>>> import numpy as np
>>> np.set_printoptions(precision=3, suppress=True, linewidth=200)
>>> def tidy(a):
...     return np.round(a, 3) + 0
... 
>>> mat = np.load("arr.npy")
>>> mat
array([[ 0,  2,  0,  0, -2,  0,  0],
       [ 0,  0,  0,  0,  2,  0,  0],
       [-1,  0, -1,  0,  0,  0, -1],
       [ 0,  0,  0,  0,  2,  0,  0]])
>>> B = np.array([[3, 2], [2, 3], [1, 0], [0, 0], [1, 0], [1, 3], [3, 2]])
>>> B @ mat
Traceback (most recent call last):
  File "<python-input-6>", line 1, in <module>
    B @ mat
    ~~^~~~~
ValueError: matmul: Input operand 1 has a mismatch in its core dimension 0, with gufunc signature (n?,k),(k,m?)->(n?,m?) (size 4 is different from 2)
>>> np.einsum("ij->j", mat)
array([-1,  2, -1,  0,  2,  0, -1])
>>> np.vstack([mat, B.T]).shape
(6, 7)
>>> B.T @ mat.T
array([[ 2,  2, -7,  2],
       [ 6,  0, -4,  0]])
>>> r = np.linalg.matrix_rank(mat)
>>> r
np.int64(3)
>>> ns = np.linalg.svd(mat)[2][r:].T
>>> [int(np.linalg.matrix_rank(mat[:i])) for i in range(1, len(mat) + 1)]
[1, 2, 3, 3]
>>> [int(np.linalg.matrix_rank(mat[:, :j + 1])) for j in range(7)]
[1, 2, 2, 2, 3, 3, 3]
>>> np.allclose(mat @ ns, 0)
True
>>> np.linalg.cond(mat) > 100
np.True_
>>> [round(float(x), 3) for x in np.linalg.svd(mat, compute_uv=False)[:3]]
[3.696, 1.732, 1.531]
>>> np.argsort(-np.linalg.norm(mat, axis=0).round(6), kind="stable")[:3]
array([4, 1, 0])
>>> tidy(np.linalg.norm(mat, 2) / np.linalg.norm(mat))
np.float64(0.848)
>>> W1 = np.array([[4, 4, 3, 0, 1, 3],
...     [1, 5, 4, 2, 0, 0],
...     [1, 4, 4, 3, 3, 2],
...     [1, 1, 4, 2, 0, 1],
...     [3, 4, 2, 5, 4, 5],
...     [4, 3, 5, 5, 5, 5],
...     [5, 4, 4, 0, 1, 5]])
>>> beta = np.array([1, 3, 3, 3, 1, 1])
>>> hid = np.maximum(mat @ W1 + beta, 0)
>>> (hid > 0).astype(int)
array([[0, 1, 1, 0, 0, 0],
       [1, 1, 1, 1, 1, 1],
       [0, 0, 0, 0, 0, 0],
       [1, 1, 1, 1, 1, 1]])
>>> (hid > 0).mean(axis=0)
array([0.5 , 0.75, 0.75, 0.5 , 0.5 , 0.5 ])
>>> basis = np.array([[1, -4], [-2, 0], [1, -3], [4, 3], [-3, -5], [1, 1]])
>>> hid @ basis
array([[ -3, -21],
       [ 28, -44],
       [  0,   0],
       [ 28, -44]])
>>> (hid @ basis).round(6).argmax(axis=1)
array([0, 0, 0, 0])
>>> W1 @ basis
array([[ -1, -27],
       [  3, -10],
       [  2, -20],
       [ 12,  -9],
       [ 10, -18],
       [ 13, -36],
       [  3, -32]])
>>> left, sv, vt = np.linalg.svd(mat)
>>> vecs = vt[:(sv > 1e-8).sum()]
>>> rng = np.random.default_rng(16742)
>>> x = mat[2] + -3 * mat[3] + rng.integers(2) * np.eye(7)[5]
>>> x
array([-1.,  0., -1.,  0., -6.,  1., -1.])
>>> np.linalg.matrix_rank(np.vstack([mat, x]))
np.int64(4)
>>> np.allclose(vecs.T @ vecs @ x, x)
False
>>> A = np.array([[1.0, 0.0, 0.0], [0.0, 7.0, 1.0], [0.0, 2.0, 7.0]])
>>> A
array([[1., 0., 0.],
       [0., 7., 1.],
       [0., 2., 7.]])
>>> # 2 groups of indices that never mix
>>> O, vecs = np.linalg.qr(A[:, :2])[0], np.linalg.qr(A[:, 2:])[0]
>>> sv = np.linalg.svd(O.T @ vecs, compute_uv=False)
>>> (sv > 0.9).sum()
np.int64(0)
>>> tidy(sv)
array([0.408])
>>> tidy(np.degrees(np.arccos(sv.clip(0, 1))))
array([65.925])
>>> tidy(np.linalg.norm(O @ O.T - vecs @ vecs.T, 2))
np.float64(1.0)
>>> B = A / np.sqrt((A ** 2).mean(axis=1, keepdims=True))
>>> tidy(A - A.mean(axis=1, keepdims=True))
array([[ 0.667, -0.333, -0.333],
       [-2.667,  4.333, -1.667],
       [-3.   , -1.   ,  4.   ]])
>>> np.linalg.matrix_rank(B) == np.linalg.matrix_rank(A)
np.True_
>>> feats = np.load("x.npy")
>>> feats
array([[ 1.973,  6.982,  7.009,  7.015,  6.983],
       [ 2.008,  7.   ,  6.99 ,  7.001,  7.018],
       [ 2.005,  7.016,  7.005,  7.019,  6.982],
       [ 1.966,  6.99 ,  7.041,  6.998,  7.007],
       [ 1.974,  7.036,  7.011,  6.99 ,  6.993],
       [ 1.959,  7.001,  7.001,  7.007,  6.96 ],
       [ 2.021,  6.988,  7.024,  6.981,  6.987],
       [ 2.025,  7.025,  6.992,  6.997,  6.926],
       [ 1.982,  6.985,  7.022,  7.017,  6.975],
       [ 2.014,  6.985,  6.97 ,  6.958,  7.001],
       [ 1.95 ,  6.997,  7.011,  6.998,  7.005],
       [ 7.968,  4.04 , -0.021,  7.974,  1.992],
       [ 8.031,  3.973, -0.014,  7.987,  2.002],
       [ 7.998,  4.008,  0.012,  7.992,  2.028],
       [ 7.98 ,  4.022,  0.01 ,  7.969,  1.987],
       [ 7.981,  3.967,  0.025,  7.988,  2.027],
       [ 8.048,  4.021, -0.017,  8.024,  2.001],
       [ 7.992,  4.043,  0.014,  8.011,  2.014],
       [ 8.011,  4.008, -0.006,  8.045,  2.019],
       [ 8.007,  4.012,  0.006,  8.02 ,  1.993],
       [ 7.981,  4.03 , -0.012,  7.986,  2.018],
       [ 8.044,  4.009,  0.029,  8.001,  2.004]])
>>> x = np.array([-1, -1, 1, 0, 2])
>>> target = feats @ x
>>> tidy(np.linalg.pinv(feats) @ feats)
array([[1., 0., 0., 0., 0.],
       [0., 1., 0., 0., 0.],
       [0., 0., 1., 0., 0.],
       [0., 0., 0., 1., 0.],
       [0., 0., 0., 0., 1.]])
>>> tidy(np.linalg.solve(feats.T @ feats, feats.T @ target))
array([-1., -1.,  1.,  0.,  2.])
>>> target = target + 0.1 * rng.normal(size=22)
>>> tidy(target)
array([12.121, 11.997, 11.824, 12.087, 12.051, 12.025, 12.204, 11.949, 12.032, 11.973, 12.222, -8.114, -8.   , -7.928, -8.031, -7.863, -8.201, -8.017, -7.892, -7.808, -8.019, -7.982])
>>> beta, *_ = np.linalg.lstsq(feats, target)
>>> tidy(beta)
array([-0.84 , -1.677,  2.344,  0.479,  0.814])
>>> [round(float(np.linalg.norm(np.linalg.solve(feats.T @ feats + lam * np.eye(5), feats.T @ target))), 2) for lam in (0, 1, 10, 100)]
[3.15, 1.84, 1.81, 1.59]
